$ ipython --no-banner

In [1]: import numpy as np

In [2]: np.set_printoptions(precision=2, suppress=True, linewidth=140)

In [3]: m1 = np.minimum.outer(np.arange(1, 5), np.arange(1, 5)) * -1

In [4]: m1
Out[4]: 
array([[-1, -1, -1, -1],
       [-1, -2, -2, -2],
       [-1, -2, -3, -3],
       [-1, -2, -3, -4]])

In [5]: # equal to its transpose

In [6]: w, V = np.linalg.eig(m1)

In [7]: np.sort(np.linalg.eigvals(np.linalg.inv(m1)))
Out[7]: array([-3.53, -2.35, -1.  , -0.12])

In [8]: J = np.load("a.npy")

In [9]: J
Out[9]: 
array([[0, 1, 0, 1],
       [2, 1, 0, 2],
       [0, 2, 0, 2],
       [0, 2, 0, 0]])

In [10]: np.linalg.lstsq(J[:-1].T, J[-1])[2]
Out[10]: np.int32(2)

In [11]: np.unique(J.round(6), axis=0).shape
Out[11]: (4, 4)

In [12]: r = np.linalg.matrix_rank(J)

In [13]: r
Out[13]: np.int64(3)

In [14]: ns = np.linalg.svd(J)[2][r:].T

In [15]: np.allclose(J @ ns, 0)
Out[15]: True

In [16]: np.linalg.matrix_rank(J.T @ J), np.linalg.matrix_rank(J @ J.T)
Out[16]: (np.int64(3), np.int64(3))

In [17]: ns @ ns.T
Out[17]: 
array([[0., 0., 0., 0.],
       [0., 0., 0., 0.],
       [0., 0., 1., 0.],
       [0., 0., 0., 0.]])

In [18]: J @ ns
Out[18]: 
array([[0.],
       [0.],
       [0.],
       [0.]])

In [19]: [int(np.linalg.matrix_rank(J[:i])) for i in range(1, len(J) + 1)]
Out[19]: [1, 2, 2, 3]

In [20]: [int(np.linalg.matrix_rank(J[:, :j + 1])) for j in range(4)]
Out[20]: [1, 2, 2, 3]

In [21]: K = np.load("mat.npy")

In [22]: K
Out[22]: 
array([[-0.13, -0.84, -0.17, -0.76,  1.22, -0.66,  2.1 ,  0.99,  0.19, -0.54],
       [ 0.66, -1.45, -0.56,  1.57,  0.74, -0.88, -0.56,  1.38, -0.24,  0.26],
       [ 1.36,  1.05, -0.92,  0.2 , -2.1 , -0.52,  0.26,  0.25, -0.6 , -0.04],
       [ 1.66, -1.2 , -0.38,  0.69, -0.09, -0.23,  0.12, -0.78,  1.53, -1.08],
       [ 0.96,  0.41, -1.25, -1.3 ,  1.57, -0.75, -0.03,  0.87,  0.08,  0.91],
       [ 0.12, -0.62, -1.55,  0.45, -0.82, -0.39,  1.38, -0.88,  1.37,  0.78],
       [-1.31, -0.08, -0.69, -0.82,  0.08,  1.97,  0.06, -0.94, -0.01,  1.16],
       [-0.02,  0.39,  0.72, -0.65, -0.07, -0.78,  1.52, -0.53,  2.14, -0.35],
       [ 0.66,  0.5 ,  0.34,  0.41,  0.48, -0.72, -1.45, -1.83,  0.75, -1.13],
       [ 0.04, -1.63, -1.08,  0.81,  0.13,  1.39,  0.71,  0.34, -1.26, -0.62],
       [-0.42,  0.14,  0.04,  0.03, -0.29, -0.03, -2.56, -0.73,  1.21,  0.38],
       [-1.22, -0.23, -0.04,  1.42,  0.53,  1.6 ,  1.31,  0.43, -0.71,  0.44],
       [-0.61, -0.6 , -1.02, -1.29, -1.82,  0.29, -1.32,  0.1 ,  0.5 , -0.41],
       [-0.23,  0.57,  0.1 ,  0.76, -0.93,  0.47,  0.26,  0.2 ,  2.56, -0.53],
       [-0.83, -1.75,  0.17,  0.12, -0.3 , -0.61, -0.64,  0.96,  0.54,  1.76],
       [-0.69,  0.41, -2.07,  0.17,  0.21,  0.54, -1.1 ,  1.05, -1.1 , -0.45],
       [ 0.9 ,  0.53,  2.15,  0.67,  0.58, -0.87, -0.15, -1.06, -0.26,  0.72]])

In [23]: Y = np.c_[K[:, :2] @ np.array([[-1, -3], [-6, -1]]), np.array([0, 2, 2, 0, 1, 1, 3, 2, 3, 3, 0, 0, 0, 0, 2, 2, 3])]

In [24]: Y
Out[24]: 
array([[ 5.17,  1.23,  0.  ],
       [ 8.04, -0.53,  2.  ],
       [-7.66, -5.13,  2.  ],
       [ 5.54, -3.78,  0.  ],
       [-3.42, -3.29,  1.  ],
       [ 3.6 ,  0.26,  1.  ],
       [ 1.79,  4.01,  3.  ],
       [-2.32, -0.33,  2.  ],
       [-3.66, -2.48,  3.  ],
       [ 9.74,  1.51,  3.  ],
       [-0.42,  1.12,  0.  ],
       [ 2.6 ,  3.89,  0.  ],
       [ 4.21,  2.43,  0.  ],
       [-3.19,  0.12,  0.  ],
       [11.33,  4.24,  2.  ],
       [-1.77,  1.66,  2.  ],
       [-4.08, -3.23,  3.  ]])

In [25]: np.linalg.matrix_rank(np.c_[K, Y])
Out[25]: np.int64(11)

In [26]: np.round(np.linalg.lstsq(K, Y[:, 0])[0], 2) + 0
Out[26]: array([-1., -6.,  0.,  0.,  0.,  0.,  0.,  0.,  0.,  0.])

In [27]: np.linalg.norm(np.linalg.qr(K)[0].T @ Y, axis=0) ** 2 / ((Y ** 2).sum(axis=0) + 1e-12)
Out[27]: array([1.  , 1.  , 0.27])

In [28]: np.linalg.matrix_rank(Y)
Out[28]: np.int64(3)

In [29]: np.round(np.linalg.norm(Y - K @ np.linalg.lstsq(K, Y)[0], axis=0), 2) + 0
Out[29]: array([0.  , 0.  , 6.52])
